>>> import numpy as np
>>> np.set_printoptions(suppress=True, linewidth=100)
>>> J = np.array([[-3, -3, -3], [-3, -6, -6], [-3, -6, -9]])
>>> # equal to its transpose
>>> print([round(float(np.linalg.det(J[:i, :i])), 2) + 0 for i in range(1, 4)])
[-3.0, 9.0, -27.0]
>>> evals, evecs = np.linalg.eigh(J)
>>> print((evals > 1e-8).sum(), (evals < -1e-8).sum())
0 3
>>> print(np.round(np.linalg.eigvalsh(J @ J), 3))
[  0.854   3.722 229.424]
>>> print(np.round(evecs @ np.diag(evals) @ evecs.T, 3))
[[-3. -3. -3.]
 [-3. -6. -6.]
 [-3. -6. -9.]]
>>> arr = np.array([[2, 2, 2, 2, 2, 2],
...     [-1, -3, -1, -3, -1, -3],
...     [-2, -1, -2, -1, -2, -1],
...     [2, 2, 2, 2, 2, 2],
...     [-1, -3, -1, -3, -1, -3],
...     [-2, -1, -2, -1, -2, -1]])
>>> print(arr)
[[ 2  2  2  2  2  2]
 [-1 -3 -1 -3 -1 -3]
 [-2 -1 -2 -1 -2 -1]
 [ 2  2  2  2  2  2]
 [-1 -3 -1 -3 -1 -3]
 [-2 -1 -2 -1 -2 -1]]
>>> f = np.array([1, 2])
>>> print(np.polyval(f, arr[3]))
[4 4 4 4 4 4]
>>> print(np.cross(arr[3, :3], arr[2, :3]))
[-2  0  2]
>>> M = np.load("mat.npy")
>>> print(M)
[[ 0 -2  1]
 [-3 -3  0]
 [ 0  2  1]]
>>> print(round(np.abs(np.linalg.eigvals(M)).max(), 3))
4.555
>>> print((M - M.T) / 2)
[[ 0.   0.5  0.5]
 [-0.5  0.  -1. ]
 [-0.5  1.   0. ]]
>>> print((M + M.T) / 2)
[[ 0.  -2.5  0.5]
 [-2.5 -3.   1. ]
 [ 0.5  1.   1. ]]
>>> print(M @ M)
[[ 6  8  1]
 [ 9 15 -3]
 [-6 -4  1]]
>>> q, evecs = np.linalg.qr(M[:, :2])[0], np.linalg.qr(M[:, 2:])[0]
>>> sig = np.linalg.svd(q.T @ evecs, compute_uv=False)
>>> print((sig > 0.9).sum())
0
>>> print(sig.round(3) + 0)
[0.]
>>> T = np.stack([M, 5 * M, M[::-1]])
>>> print(np.einsum("bij,cij->bc", T, T))
[[ 28 140  12]
 [140 700  60]
 [ 12  60  28]]
>>> print(np.round(np.linalg.det(T), 3))
[  -12. -1500.    12.]
>>> print(np.round(np.linalg.norm(T, axis=(1, 2)), 3))
[ 5.292 26.458  5.292]
>>> print(T.sum(axis=0))
[[  0 -10   7]
 [-21 -21   0]
 [  0  10   7]]
>>> out = np.linalg.inv(M)
>>> print(M @ out)
[[1. 0. 0.]
 [0. 1. 0.]
 [0. 0. 1.]]
>>> print(round(float(np.linalg.cond(M)), 3))
3.38
>>> print(np.allclose(out, M.T))
False
>>> print((np.abs(out) > 1e-9).astype(int))
[[1 1 1]
 [1 0 1]
 [1 0 1]]
>>> print(round(float(np.linalg.det(M) * np.linalg.det(out)), 3))
1.0
>>> print(np.kron(np.eye(2, dtype=int), M))
[[ 0 -2  1  0  0  0]
 [-3 -3  0  0  0  0]
 [ 0  2  1  0  0  0]
 [ 0  0  0  0 -2  1]
 [ 0  0  0 -3 -3  0]
 [ 0  0  0  0  2  1]]
>>> print(np.einsum("ii->", M))
-2
>>> print(np.einsum("ij,ji->", M, M))
22
>>> print(round(float(np.linalg.eigvals(M).sum().real), 3))
-2.0
>>> print(np.round(np.poly(M), 3))
[ 1.  2. -9. 12.]
>>> W0 = np.array([[0, 3, 1], [-3, 0, 0], [-1, 0, 0]])
>>> left, sig, Vt = np.linalg.svd(W0)
>>> evecs = Vt[:(sig > 1e-8).sum()]
>>> rng = np.random.default_rng(82541)
>>> vec = W0[0] + 2 * W0[1] + rng.integers(2) * np.eye(3)[0]
>>> print(vec)
[-5.  3.  1.]
>>> print(np.linalg.matrix_rank(np.vstack([W0, vec])))
2
>>> print(np.unique(W0.round(6), axis=0).shape)
(3, 3)
>>> print(np.round(W0 @ np.linalg.pinv(W0) @ W0, 3) + 0)
[[ 0.  3.  1.]
 [-3.  0.  0.]
 [-1.  0.  0.]]
>>> print(round(float(np.trace(np.linalg.pinv(W0) @ W0)), 3))
2.0
>>> print(np.allclose(W0[:-1].T @ np.linalg.lstsq(W0[:-1].T, W0[-1])[0], W0[-1]))
True
>>> r = np.linalg.matrix_rank(W0)
>>> print(r)
2
>>> N = np.linalg.svd(W0)[2][r:].T
>>> print(np.allclose(W0 @ N, 0))
True
>>> print([int(np.linalg.matrix_rank(W0[:i])) for i in range(1, len(W0) + 1)])
[1, 2, 2]
>>> print([int(np.linalg.matrix_rank(W0[:, :j + 1])) for j in range(3)])
[1, 2, 2]
>>> print(np.round(W0 @ N, 3) + 0)
[[0.]
 [0.]
 [0.]]
>>> print([int(np.linalg.matrix_rank(np.delete(W0, i, axis=0))) for i in range(3)])
[1, 2, 2]
>>> print(np.linalg.matrix_rank(W0.T @ W0), np.linalg.matrix_rank(W0 @ W0.T))
2 2
